$ python -q
>>> import numpy as np
>>> from numpy import linalg as LA
>>> np.set_printoptions(precision=1, suppress=True, linewidth=140, sign=" ")
>>> def tidy(a):
...     return np.round(a, 1) + 0
... 
>>> E = np.load("case4.npy")
>>> tidy(E)
array([[ 0. ,  0.1, -0.1,  0. ,  0. ,  0. ],
       [ 0.1,  0.2, -0.4,  0.1, -0.1, -0.1],
       [-0.1, -0.4,  0.7, -0.1,  0.1,  0.1],
       [ 0. ,  0.1, -0.1,  0. ,  0. ,  0. ],
       [ 0. , -0.1,  0.1,  0. ,  0. ,  0. ],
       [ 0. , -0.1,  0.1,  0. ,  0. ,  0. ]])
>>> LA.matrix_rank(E, rtol=0.1)
np.int64(1)
>>> tidy(LA.norm(E, 2) / LA.norm(E))
np.float64(1.0)
>>> [round(float(x), 1) for x in LA.svd(E, compute_uv=False)[:3]]
[1.0, 0.0, 0.0]
>>> tidy(np.abs(LA.eigvals(E)).max())
np.float64(1.0)
>>> assert E == E.T
Traceback (most recent call last):
  File "<python-input-10>", line 1, in <module>
    assert E == E.T
           ^^^^^^^^
ValueError: The truth value of an array with more than one element is ambiguous. Use a.any() or a.all()
>>> x0 = np.array([3, 3, 2, 1, 0, 2])
>>> tidy(E @ x0)
array([ 0. ,  0.1, -0.1,  0. ,  0. ,  0. ])
>>> tidy(np.trace(E))
np.float64(1.0)
>>> w, evecs = LA.eigh(E)
>>> x0 = np.array([2, 1, 0, 0, 2, 1])
>>> (np.sign(evecs[:, -1].round(6)) == np.sign(evecs[0, -1].round(6))).astype(int)
array([ 1,  1,  0,  1,  0,  0])
>>> tidy(LA.eigvalsh(E[1:, 1:]))
array([ 0.,  0.,  0.,  0.,  1.])
>>> tidy(x0 @ E @ x0 / (x0 @ x0)), tidy(w[0]), tidy(w[-1])
(np.float64(0.0), np.float64(0.0), np.float64(1.0))
>>> tidy(evecs * np.abs(w) @ evecs.T)
array([[ 0. ,  0.1, -0.1,  0. ,  0. ,  0. ],
       [ 0.1,  0.2, -0.4,  0.1, -0.1, -0.1],
       [-0.1, -0.4,  0.7, -0.1,  0.1,  0.1],
       [ 0. ,  0.1, -0.1,  0. ,  0. ,  0. ],
       [ 0. , -0.1,  0.1,  0. ,  0. ,  0. ],
       [ 0. , -0.1,  0.1,  0. ,  0. ,  0. ]])
